% ipython --no-banner

In [1]: import numpy as np

In [2]: np.set_printoptions(precision=2, suppress=True, linewidth=120)

In [3]: def tidy(a):
   ...:     return np.round(a, 2) + 0
   ...: 

In [4]: feats = np.loadtxt("out1.csv", delimiter=",")

In [5]: feats
Out[5]: 
array([[ 2.4 ,  0.75, -0.39],
       [ 0.75,  2.03,  0.32],
       [-0.39,  0.32,  1.57]])

In [6]: feats.shape
Out[6]: (3, 3)

In [7]: np.linalg.matrix_rank(feats)
Out[7]: np.int64(3)

In [8]: np.count_nonzero(feats)
Out[8]: np.int64(9)

In [9]: tidy(np.poly(feats))
Out[9]: array([ 1.  , -6.  , 11.01, -6.02])

In [10]: tidy(np.linalg.eigvals(feats))
Out[10]: array([1.01, 3.  , 2.  ])

In [11]: np.kron(np.eye(2, dtype=int), feats)
Out[11]: 
array([[ 2.4 ,  0.75, -0.39,  0.  ,  0.  , -0.  ],
       [ 0.75,  2.03,  0.32,  0.  ,  0.  ,  0.  ],
       [-0.39,  0.32,  1.57, -0.  ,  0.  ,  0.  ],
       [ 0.  ,  0.  , -0.  ,  2.4 ,  0.75, -0.39],
       [ 0.  ,  0.  ,  0.  ,  0.75,  2.03,  0.32],
       [-0.  ,  0.  ,  0.  , -0.39,  0.32,  1.57]])

In [12]: tidy(np.linalg.eigvals(feats).sum().real)
Out[12]: np.float64(6.0)

In [13]: tidy(np.linalg.det(2 * feats)), tidy(np.linalg.det(feats))
Out[13]: (np.float64(48.19), np.float64(6.02))

In [14]: vec = np.ones(3)

In [15]: for _ in range(6):
    ...:     vec = feats @ vec
    ...:     vec /= np.linalg.norm(vec)
    ...:     print(round(vec @ feats @ vec, 2))
    ...: 
2.77
2.89
2.95
2.98
2.99
2.99

In [16]: tidy(vec)
Out[16]: array([ 0.78,  0.63, -0.04])

In [17]: tidy(np.linalg.eigvalsh(feats)[-1])
Out[17]: np.float64(3.0)

In [18]: rng = np.random.default_rng(95377)

In [19]: z = rng.permutation(3)

In [20]: z
Out[20]: array([1, 2, 0])

In [21]: Y = feats[z][:, z]

In [22]: Y
Out[22]: 
array([[ 2.03,  0.32,  0.75],
       [ 0.32,  1.57, -0.39],
       [ 0.75, -0.39,  2.4 ]])

In [23]: M = np.array([[-6, 2], [-9, 3]])

In [24]: hat = np.triu(np.array([[-3, 1], [-3, -3]]), 1) + np.eye(2)

In [25]: Y = hat @ M @ np.linalg.inv(hat)

In [26]: hat @ M - M @ hat
Out[26]: 
array([[-9.,  9.],
       [ 0.,  9.]])

In [27]: tidy(np.linalg.det(Y))
Out[27]: np.float64(0.0)

In [28]: np.linalg.matrix_rank(Y)
Out[28]: np.int64(1)

In [29]: Y = M / np.sqrt((M ** 2).mean(axis=1, keepdims=True))

In [30]: tidy(Y[1])
Out[30]: array([-1.34,  0.45])

In [31]: np.linalg.matrix_rank(M - M.mean(axis=1, keepdims=True))
Out[31]: np.int64(1)

In [32]: np.linalg.matrix_rank(Y) == np.linalg.matrix_rank(M)
Out[32]: np.True_

In [33]: arr = np.array([[1.88, 1.91, 1.53],
    ...:     [-2.06, -2.02, -1.46],
    ...:     [2.24, 2.48, 1.43],
    ...:     [0.63, 0.51, 0.23],
    ...:     [-4.14, -4.32, -2.93],
    ...:     [-0.31, -0.33, -0.32],
    ...:     [-2.0, -1.95, -1.28],
    ...:     [-5.8, -5.81, -3.75],
    ...:     [-1.21, -1.2, -0.69],
    ...:     [-1.49, -1.56, -1.03],
    ...:     [6.71, 6.64, 4.51],
    ...:     [1.8, 1.94, 1.25],
    ...:     [-2.92, -2.89, -1.92],
    ...:     [-1.68, -1.41, -1.04],
    ...:     [0.0, 0.15, 0.14],
    ...:     [1.28, 1.36, 0.75],
    ...:     [-4.28, -4.07, -2.8],
    ...:     [2.12, 2.11, 1.09],
    ...:     [-3.58, -3.37, -2.12],
    ...:     [0.22, 0.3, 0.25],
    ...:     [-2.53, -2.69, -1.95]])

In [34]: Z = arr[[0, 14]].astype(float)

In [35]: for _ in range(3):
    ...:     z = np.linalg.norm(arr[:, None] - Z, axis=-1).argmin(axis=1)
    ...:     Z = np.array([arr[z == j].mean(axis=0) for j in range(2)])
    ...: 

In [36]: z
Out[36]: array([0, 1, 0, 0, 1, 1, 1, 1, 1, 1, 0, 0, 1, 1, 0, 0, 1, 0, 1, 0, 1])

In [37]: np.bincount(z)
Out[37]: array([ 9, 12])

In [38]: tidy(Z)
Out[38]: 
array([[ 1.88,  1.93,  1.24],
       [-2.67, -2.64, -1.77]])

In [39]: np.abs(Z[1] - Z[0]).argmax()
Out[39]: np.int64(1)

In [40]: Y = np.c_[arr[:, :1] @ np.array([[-1]]), np.array([-3, -5, -1, 5, -3, -3, 4, -1, -1, 0, 0, 1, 5, 3, 0, -4, 3, 5, -2, 0, 4])]

In [41]: Y
Out[41]: 
array([[-1.88, -3.  ],
       [ 2.06, -5.  ],
       [-2.24, -1.  ],
       [-0.63,  5.  ],
       [ 4.14, -3.  ],
       [ 0.31, -3.  ],
       [ 2.  ,  4.  ],
       [ 5.8 , -1.  ],
       [ 1.21, -1.  ],
       [ 1.49,  0.  ],
       [-6.71,  0.  ],
       [-1.8 ,  1.  ],
       [ 2.92,  5.  ],
       [ 1.68,  3.  ],
       [ 0.  ,  0.  ],
       [-1.28, -4.  ],
       [ 4.28,  3.  ],
       [-2.12,  5.  ],
       [ 3.58, -2.  ],
       [-0.22,  0.  ],
       [ 2.53,  4.  ]])

In [42]: tidy(np.linalg.norm(Y - arr @ np.linalg.lstsq(arr, Y)[0], axis=0))
Out[42]: array([ 0.  , 13.46])

In [43]: np.linalg.matrix_rank(np.c_[arr, Y])
Out[43]: np.int64(4)

In [44]: tidy(np.linalg.norm(np.linalg.qr(arr)[0].T @ Y, axis=0) ** 2 / ((Y ** 2).sum(axis=0) + 1e-12))
Out[44]: array([1. , 0.1])

In [45]: np.linalg.matrix_rank(Y)
Out[45]: np.int64(2)

In [46]: O, Rm = np.linalg.qr(arr)

In [47]: tidy(np.abs(np.diag(Rm)))
Out[47]: array([13.23,  0.6 ,  0.61])

In [48]: tidy(O.T @ O)
Out[48]: 
array([[1., 0., 0.],
       [0., 1., 0.],
       [0., 0., 1.]])

In [49]: d = np.linalg.norm(arr[:, None] - arr[None], axis=-1)

In [50]: d[15].round(6).argsort(kind="stable")[:4]
Out[50]: array([15, 11,  0, 17])

In [51]: np.linalg.matrix_rank(d ** 2)
Out[51]: np.int64(5)

In [52]: tidy(d[:5, :5])
Out[52]: 
array([[ 0.  ,  6.32,  0.68,  2.28,  9.74],
       [ 6.32,  0.  ,  6.86,  4.06,  3.43],
       [ 0.68,  6.86,  0.  ,  2.81, 10.29],
       [ 2.28,  4.06,  2.81,  0.  ,  7.49],
       [ 9.74,  3.43, 10.29,  7.49,  0.  ]])

In [53]: d.shape
Out[53]: (21, 21)

In [54]: mat = np.load("layer1.npy")

In [55]: mat
Out[55]: 
array([[1, 4, 1, 4],
       [2, 0, 2, 0],
       [1, 4, 1, 4],
       [2, 0, 2, 0]])

In [56]: hat = np.triu(np.array([[3, -2, -2, 1], [3, 2, -3, -3], [-3, 0, -2, -1], [1, 3, -1, 3]]), 1) + np.eye(4)

In [57]: Y = hat @ mat @ np.linalg.inv(hat)

In [58]: Y
Out[58]: 
array([[  -3.,  -10.,  -39.,  -70.],
       [  -7.,  -26.,  -99., -182.],
       [  -1.,    2.,    3.,   14.],
       [   2.,    4.,   18.,   28.]])

In [59]: np.linalg.matrix_rank(Y)
Out[59]: np.int64(2)

In [60]: tidy(np.poly(Y))
Out[60]: array([  1.,  -2., -32.,   0.,   0.])
